$ python3 -q
>>> import numpy as np
>>> np.set_printoptions(precision=2, suppress=True, linewidth=140, legacy="1.25")
>>> tidy = lambda a: np.round(a, 2) + 0
>>> J = np.array([[0.0, -2.0, -6.0, 3.0, 6.0, -2.0],
...     [0.0, 2.0, -4.0, 5.0, 2.0, -1.0],
...     [0.0, 4.0, 7.0, 1.0, 0.0, 2.0],
...     [0.0, -5.0, -4.0, -2.0, 4.0, 2.0],
...     [0.0, 7.0, -1.0, -6.0, -8.0, -8.0],
...     [0.0, -8.0, -7.0, 4.0, 0.0, 3.0]])
>>> out = np.array([[-2, 2, 1],
...     [3, 4, 2],
...     [3, 1, -5],
...     [5, -4, 2],
...     [-3, 2, -1],
...     [-5, -2, 0]])
>>> np.einsum("ij->j", J)
array([  0.,  -2., -15.,   5.,   4.,  -4.])
>>> np.linalg.matrix_rank(np.vstack([J, out.T]))
6
>>> r = np.linalg.matrix_rank(J)
>>> r
5
>>> null = np.linalg.svd(J)[2][r:].T
>>> [int(np.linalg.matrix_rank(J[:i])) for i in range(1, len(J) + 1)]
[1, 2, 3, 4, 5, 5]
>>> null.shape
(6, 1)
>>> [int(np.linalg.matrix_rank(J[:, :j + 1])) for j in range(6)]
[0, 1, 2, 3, 4, 5]
>>> null[:, 0] / null[np.abs(null[:, 0]).round(6).argmax(), 0]
array([1., 0., 0., 0., 0., 0.])
>>> data = np.load("sample0.npy")
>>> data
array([[ 1.,  0.,  0.],
       [ 0., -1.,  0.],
       [ 0.,  0., -1.]])
>>> out = data[0, 0] * data[1:] - np.outer(data[1:, 0], data[0])
>>> out
array([[ 0., -1.,  0.],
       [ 0.,  0., -1.]])
>>> data[:, 0] / data[0, 0]
array([1., 0., 0.])
>>> np.flatnonzero(~out.round(6).any(axis=1))
array([], dtype=int64)
>>> O, r_ = np.linalg.qr(data)
>>> O.shape, r_.shape
((3, 3), (3, 3))
>>> r_
array([[ 1.,  0.,  0.],
       [ 0., -1.,  0.],
       [ 0.,  0., -1.]])
>>> np.allclose(r_.T @ r_, data.T @ data)
True
>>> abs(r_[0, 0]), tidy(np.linalg.norm(data[:, 0]))
(1.0, 1.0)
>>> O.T @ O
array([[1., 0., 0.],
       [0., 1., 0.],
       [0., 0., 1.]])
>>> m1 = np.load("dump.npy")
>>> m1
array([[ 6, -1, -1],
       [-1,  0, -3],
       [-1, -3,  0]])
>>> ev, vecs = np.linalg.eigh(m1)
>>> x0 = np.array([-1, -3, -1])
>>> tidy(vecs * np.maximum(ev, 0) @ vecs.T)
array([[ 6.07, -0.66, -0.66],
       [-0.66,  1.57, -1.43],
       [-0.66, -1.43,  1.57]])
>>> x0 @ m1 @ x0
-20
>>> P = np.triu(np.array([[-2, 1, -1], [-1, 1, -1], [0, 2, 0]]), 1) + np.eye(3)
>>> out = P @ m1 @ np.linalg.inv(P)
>>> out
array([[ 6., -4., -2.],
       [ 0.,  3.,  0.],
       [-1., -2., -3.]])
>>> tidy(np.linalg.det(out))
-60.0
>>> P @ m1 - m1 @ P
array([[ 0., -3.,  2.],
       [ 1.,  4., -1.],
       [ 0.,  1., -4.]])
>>> rng = np.random.default_rng(25609)
>>> z = rng.permutation(3)
>>> out = m1[:, z] * rng.choice([-1, 1], 3)
>>> out
array([[ 6,  1,  1],
       [-1,  0,  3],
       [-1,  3,  0]])
>>> left, _, Vh = np.linalg.svd(m1.T @ out)
>>> z
array([0, 1, 2])
>>> tidy(np.linalg.lstsq(m1, out)[0])
array([[ 1.,  0.,  0.],
       [ 0., -1.,  0.],
       [ 0.,  0., -1.]])
>>> out = m1[0, 0] * m1[1:] - np.outer(m1[1:, 0], m1[0])
>>> out
array([[  0,  -1, -19],
       [  0, -19,  -1]])
>>> np.linalg.matrix_rank(out), np.linalg.matrix_rank(m1)
(2, 3)
>>> np.flatnonzero(~out.round(6).any(axis=1))
array([], dtype=int64)
>>> np.einsum("ij,ji->", m1, m1)
58
>>> tidy(np.poly(m1))
array([  1.,  -6., -11.,  60.])
>>> tidy(np.linalg.det(m1[::-1]))
60.0
>>> X = np.load("case0.npy")
>>> X
array([[ 0,  2, -3, -1, -2, -2],
       [ 0,  0, -3, -2,  1,  0],
       [ 0,  0,  0,  3,  3, -2],
       [ 0,  0,  0,  0, -1,  3],
       [ 0,  0,  0,  0,  0,  0],
       [ 0,  0,  0,  0,  0,  0]])
>>> left, sigma, Vh = np.linalg.svd(X, full_matrices=False)
>>> tidy(left.T @ left)
array([[1., 0., 0., 0., 0., 0.],
       [0., 1., 0., 0., 0., 0.],
       [0., 0., 1., 0., 0., 0.],
       [0., 0., 0., 1., 0., 0.],
       [0., 0., 0., 0., 1., 0.],
       [0., 0., 0., 0., 0., 1.]])
>>> tidy(np.abs(Vh[0]))
array([0.  , 0.24, 0.6 , 0.59, 0.49, 0.02])
>>> tidy(sigma)
array([5.62, 4.97, 2.9 , 1.81, 0.  , 0.  ])
>>> np.abs(left[:, 0]).round(6).argmax()
0
>>> np.allclose(left * sigma @ Vh, X)
True
>>> np.linalg.cond(X) > 100
True
>>> tidy(np.linalg.norm(X, 2) / np.linalg.norm(X))
0.68
>>> [round(float(x), 2) for x in np.linalg.svd(X, compute_uv=False)[:3]]
[5.62, 4.97, 2.9]
>>> np.linalg.matrix_rank(X, rtol=0.1)
4
>>> np.abs(np.diag(np.linalg.qr(X)[1])) > 1e-9
array([False, False, False, False, False, False])
>>> np.unique(X.round(6), axis=0).shape
(5, 6)
>>> np.allclose(X[:-1].T @ np.linalg.lstsq(X[:-1].T, X[-1])[0], X[-1])
True
>>> np.linalg.lstsq(X[:-1].T, X[-1])[2]
4
>>> tidy(np.trace(np.linalg.pinv(X) @ X))
4.0
>>> left, sigma, Vh = np.linalg.svd(X)
>>> np.argmax(sigma[:-1] / (sigma[1:] + 1e-6)) + 1
4
>>> tidy(sigma)
array([5.62, 4.97, 2.9 , 1.81, 0.  , 0.  ])
>>> out = left[:, :4] @ np.diag(sigma[:4]) @ Vh[:4]
>>> tidy(np.abs(X - out).max())
0.0
>>> tidy(out)
array([[ 0.,  2., -3., -1., -2., -2.],
       [ 0.,  0., -3., -2.,  1.,  0.],
       [ 0.,  0.,  0.,  3.,  3., -2.],
       [ 0.,  0.,  0.,  0., -1.,  3.],
       [ 0.,  0.,  0.,  0.,  0.,  0.],
       [ 0.,  0.,  0.,  0.,  0.,  0.]])
>>> np.linalg.matrix_rank(out)
4
>>> tidy(np.linalg.norm(X - out) / np.linalg.norm(X))
0.0
